$ python -q
>>> import numpy as np
>>> from numpy import linalg as LA
>>> np.set_printoptions(suppress=True, linewidth=160)
>>> M = np.load("test4.npy")
>>> M.round(2)
array([[ 0.57,  0.06, -0.1 ,  0.12,  0.45,  0.08,  0.06,  0.09],
       [ 0.06,  0.76, -0.15, -0.1 , -0.13, -0.02,  0.11,  0.35],
       [-0.1 , -0.15,  0.83, -0.05,  0.05, -0.05,  0.27,  0.18],
       [ 0.12, -0.1 , -0.05,  0.33, -0.05,  0.41,  0.14, -0.06],
       [ 0.45, -0.13,  0.05, -0.05,  0.5 , -0.16, -0.03,  0.03],
       [ 0.08, -0.02, -0.05,  0.41, -0.16,  0.54,  0.21, -0.02],
       [ 0.06,  0.11,  0.27,  0.14, -0.03,  0.21,  0.22,  0.15],
       [ 0.09,  0.35,  0.18, -0.06,  0.03, -0.02,  0.15,  0.25]])
>>> x0 = np.array([-3, 1, 5, -5, -5, -3, -1, -4])
>>> np.trace(M)
np.float64(4.0)
>>> np.round(M @ x0, 2)
array([-5.63, -0.44,  3.41, -3.22, -3.03, -3.5 , -0.72,  0.04])
>>> np.round(M @ M @ x0, 2)
array([-5.63, -0.44,  3.41, -3.22, -3.03, -3.5 , -0.72,  0.04])
>>> w, vecs = LA.eigh(M)
>>> w.round(2) + 0
array([0., 0., 0., 0., 1., 1., 1., 1.])
>>> np.round(vecs @ np.diag(w) @ vecs.T, 2)
array([[ 0.57,  0.06, -0.1 ,  0.12,  0.45,  0.08,  0.06,  0.09],
       [ 0.06,  0.76, -0.15, -0.1 , -0.13, -0.02,  0.11,  0.35],
       [-0.1 , -0.15,  0.83, -0.05,  0.05, -0.05,  0.27,  0.18],
       [ 0.12, -0.1 , -0.05,  0.33, -0.05,  0.41,  0.14, -0.06],
       [ 0.45, -0.13,  0.05, -0.05,  0.5 , -0.16, -0.03,  0.03],
       [ 0.08, -0.02, -0.05,  0.41, -0.16,  0.54,  0.21, -0.02],
       [ 0.06,  0.11,  0.27,  0.14, -0.03,  0.21,  0.22,  0.15],
       [ 0.09,  0.35,  0.18, -0.06,  0.03, -0.02,  0.15,  0.25]])
>>> np.round(LA.svd(M, compute_uv=False), 2) + 0
array([1., 1., 1., 1., 0., 0., 0., 0.])
>>> (w > 1e-8).sum(), (w < -1e-8).sum()
(np.int64(4), np.int64(0))
>>> np.round(vecs.T @ vecs, 2) + 0
array([[1., 0., 0., 0., 0., 0., 0., 0.],
       [0., 1., 0., 0., 0., 0., 0., 0.],
       [0., 0., 1., 0., 0., 0., 0., 0.],
       [0., 0., 0., 1., 0., 0., 0., 0.],
       [0., 0., 0., 0., 1., 0., 0., 0.],
       [0., 0., 0., 0., 0., 1., 0., 0.],
       [0., 0., 0., 0., 0., 0., 1., 0.],
       [0., 0., 0., 0., 0., 0., 0., 1.]])
>>> np.unique(w.round(6) + 0, return_counts=True)[1]
array([4, 4])
>>> def softmax(z):
...     e = np.exp(z - z.max(axis=-1, keepdims=True))
...     return e / e.sum(axis=-1, keepdims=True)
... 
>>> np.round(softmax(M[6]), 2)
array([0.12, 0.12, 0.14, 0.12, 0.11, 0.13, 0.13, 0.13])
>>> np.round(softmax(M).sum(axis=1), 2)
array([1., 1., 1., 1., 1., 1., 1., 1.])
>>> np.round(softmax(M[6] + -3), 2)
array([0.12, 0.12, 0.14, 0.12, 0.11, 0.13, 0.13, 0.13])
>>> scores = M @ M.T / np.sqrt(8)
>>> np.round(softmax(scores)[6] @ M, 2)
array([0.16, 0.11, 0.13, 0.09, 0.08, 0.13, 0.14, 0.12])
>>> np.unique(M.round(6), axis=0).shape
(8, 8)
>>> feats = np.array([[0, 3, 0, 0, 1, 1, 1, 0, 0],
...     [-1, 1, -5, -1, -4, 2, 3, -2, 2],
...     [4, 2, -1, 5, -5, -5, 3, 4, -8],
...     [-3, 0, 5, -2, 4, -5, 4, -4, 6],
...     [-2, 4, 2, -1, 1, -5, 1, 4, 4],
...     [1, 1, -3, 4, 3, 2, -5, 3, -2]])
>>> feats
array([[ 0,  3,  0,  0,  1,  1,  1,  0,  0],
       [-1,  1, -5, -1, -4,  2,  3, -2,  2],
       [ 4,  2, -1,  5, -5, -5,  3,  4, -8],
       [-3,  0,  5, -2,  4, -5,  4, -4,  6],
       [-2,  4,  2, -1,  1, -5,  1,  4,  4],
       [ 1,  1, -3,  4,  3,  2, -5,  3, -2]])
>>> M2 = np.array([[1, 2],
...     [1, 3],
...     [0, 2],
...     [-1, -2],
...     [-1, 2],
...     [-1, 0],
...     [1, 2],
...     [2, -2],
...     [-1, -3]])
>>> np.einsum("ik,kj->ji", feats, M2)
array([[  2,   0,  30, -10,  12,  -4],
       [ 13, -11,  14,  14,  -2, -13]])
>>> np.einsum("ik,kj->ij", feats, M2)
array([[  2,  13],
       [  0, -11],
       [ 30,  14],
       [-10,  14],
       [ 12,  -2],
       [ -4, -13]])
>>> M2.T @ feats.T
array([[  2,   0,  30, -10,  12,  -4],
       [ 13, -11,  14,  14,  -2, -13]])
>>> LA.matrix_rank(feats @ M2)
np.int64(2)
>>> G = feats.T @ feats
>>> np.allclose(G, G.T)
True
>>> np.trace(G), (feats ** 2).sum()
(np.int64(571), np.int64(571))
>>> LA.matrix_rank(G)
np.int64(6)
>>> np.round(LA.eigvalsh(G)[::-1], 2) + 0
array([270.67, 141.26,  89.04,  47.54,  14.13,   8.35,   0.  ,   0.  ,   0.  ])
>>> A = np.loadtxt("arr.csv", delimiter=",")
>>> A
array([[-0.4 ,  3.99, -0.5 ,  0.  ,  1.  ],
       [-0.5 ,  0.01,  0.1 , -1.1 ,  0.  ],
       [-0.4 ,  1.99,  0.7 , -0.3 ,  0.5 ],
       [-0.4 , -2.02, -1.2 ,  1.3 , -0.5 ],
       [-0.3 ,  1.99,  0.  , -0.8 ,  0.5 ],
       [-1.4 , 11.16,  0.4 , -0.8 ,  2.8 ],
       [ 1.3 ,  2.8 , -2.8 ,  0.8 ,  0.7 ],
       [-0.7 , -3.63,  0.3 , -0.1 , -0.9 ],
       [-0.9 , -2.4 , -0.3 ,  1.5 , -0.6 ],
       [-0.7 , -1.99,  0.2 ,  0.4 , -0.5 ],
       [-0.7 ,  4.01, -0.3 , -0.8 ,  1.  ],
       [-0.9 , -2.81, -0.5 ,  1.8 , -0.7 ],
       [ 0.1 , -3.59,  1.5 ,  0.6 , -0.9 ],
       [ 0.8 , -3.19, -0.2 ,  0.9 , -0.8 ],
       [-0.8 ,  3.2 , -0.5 ,  0.  ,  0.8 ],
       [-1.4 , -2.81,  0.1 , -1.3 , -0.7 ],
       [ 1.2 ,  3.21,  0.  , -1.4 ,  0.8 ],
       [-0.7 , -1.58,  1.6 , -2.  , -0.4 ],
       [-0.4 ,  0.4 , -1.  , -1.1 ,  0.1 ],
       [ 0.4 ,  0.41,  0.8 ,  0.5 ,  0.1 ],
       [ 0.1 ,  3.24, -1.6 ,  0.1 ,  0.8 ],
       [ 0.5 , -9.23, -0.2 ,  0.7 , -2.3 ],
       [ 0.4 ,  1.59, -0.5 , -0.4 ,  0.4 ],
       [-1.2 ,  0.41,  1.1 , -0.2 ,  0.1 ],
       [-0.5 ,  2.83, -0.5 ,  0.3 ,  0.7 ],
       [-0.6 , -2.01,  2.8 ,  0.2 , -0.5 ]])
>>> rng = np.random.default_rng(27762)
>>> M2 = A + rng.integers(-2, 3, (26, 4)) @ rng.integers(-2, 3, (4, 5))
>>> M2.round(2)
array([[-2.4 , -4.01,  1.5 ,  4.  , -5.  ],
       [ 2.5 ,  6.01,  0.1 , -4.1 ,  4.  ],
       [-0.4 , -2.01, -3.3 ,  3.7 , -7.5 ],
       [-2.4 , -6.02, -4.2 ,  4.3 , -5.5 ],
       [-4.3 , -2.01,  0.  , -0.8 , -1.5 ],
       [-3.4 , 10.16,  1.4 , -1.8 ,  3.8 ],
       [-3.7 , -3.2 ,  0.2 ,  0.8 , -0.3 ],
       [ 5.3 , -0.63, -0.7 ,  0.9 , -3.9 ],
       [-3.9 ,  0.6 , -1.3 , -0.5 ,  6.4 ],
       [ 7.3 , -0.99,  3.2 ,  3.4 , -3.5 ],
       [-9.7 ,  0.01, -2.3 , -1.8 ,  3.  ],
       [ 4.1 ,  1.19,  3.5 ,  0.8 ,  3.3 ],
       [-1.9 , -1.59, -4.5 ,  0.6 , -0.9 ],
       [-3.2 , -4.19, -0.2 ,  0.9 ,  3.2 ],
       [-2.8 ,  5.2 ,  2.5 , -3.  ,  7.8 ],
       [-2.4 , -2.81, -1.9 , -2.3 , -2.7 ],
       [ 4.2 ,  3.21, -1.  ,  2.6 , -0.2 ],
       [ 3.3 , -3.58,  2.6 ,  3.  , -3.4 ],
       [ 2.6 ,  3.4 , -5.  , -0.1 , -1.9 ],
       [-0.6 ,  5.41,  0.8 , -2.5 ,  8.1 ],
       [-1.9 ,  0.24, -4.6 ,  3.1 , -2.2 ],
       [ 6.5 , -6.23, -1.2 ,  1.7 , -5.3 ],
       [ 8.4 ,  4.59,  4.5 ,  0.6 ,  1.4 ],
       [-4.2 ,  2.41,  2.1 , -4.2 ,  5.1 ],
       [-2.5 ,  3.83,  0.5 , -0.7 ,  5.7 ],
       [ 7.4 , -4.01,  5.8 ,  3.2 , -9.5 ]])
>>> LA.matrix_rank(M2 - A, tol=1e-8)
np.int64(4)
>>> Xs = A - A.mean(axis=0)
>>> vecs = LA.svd(Xs)[2][:4]
>>> M2 = Xs - Xs @ vecs.T @ vecs
>>> np.round(M2.std(axis=0), 2) + 0
array([0., 0., 0., 0., 0.])
>>> np.round(np.diag(vecs.T @ vecs), 2)
array([1.  , 0.94, 1.  , 1.  , 0.06])
>>> np.round((Xs @ vecs.T).std(axis=0), 2)
array([3.91, 1.17, 0.76, 0.61])
>>> data = np.load("data.npy")
>>> data
array([[-0.16,  0.43, -0.08,  0.22],
       [-1.  ,  0.99,  0.86,  0.94],
       [-1.  ,  0.98,  0.87,  0.89],
       [ 0.45, -0.64, -0.03, -0.37],
       [-0.96,  0.79,  0.77,  0.63],
       [ 0.97, -0.95, -0.65, -0.8 ],
       [ 0.31, -0.52,  0.01, -0.28],
       [ 1.  , -0.99, -0.9 , -0.94],
       [ 0.83, -0.9 , -0.24, -0.67],
       [ 0.66, -0.55, -0.31, -0.36],
       [ 0.91, -0.66, -0.65, -0.51],
       [-0.96,  0.98,  0.46,  0.85],
       [ 0.97, -0.98, -0.49, -0.87],
       [ 0.86, -0.54, -0.59, -0.41],
       [-0.74,  0.77,  0.26,  0.52],
       [ 0.96, -0.91, -0.66, -0.74],
       [ 0.08, -0.09, -0.02, -0.05],
       [-0.93,  0.89,  0.56,  0.69]])
>>> M2 = np.c_[data[:, :1] @ np.array([[2]]), np.array([-2, 1, -1, -2, 0, 0, 0, 3, -2, 2, 2, 3, 2, 1, 0, -3, 0, 1])]
>>> M2
array([[-0.32, -2.  ],
       [-2.  ,  1.  ],
       [-2.  , -1.  ],
       [ 0.9 , -2.  ],
       [-1.92,  0.  ],
       [ 1.94,  0.  ],
       [ 0.62,  0.  ],
       [ 2.  ,  3.  ],
       [ 1.66, -2.  ],
       [ 1.32,  2.  ],
       [ 1.82,  2.  ],
       [-1.92,  3.  ],
       [ 1.94,  2.  ],
       [ 1.72,  1.  ],
       [-1.48,  0.  ],
       [ 1.92, -3.  ],
       [ 0.16,  0.  ],
       [-1.86,  1.  ]])
>>> np.round(LA.norm(LA.qr(data)[0].T @ M2, axis=0) ** 2 / ((M2 ** 2).sum(axis=0) + 1e-12), 2)
array([1.  , 0.12])
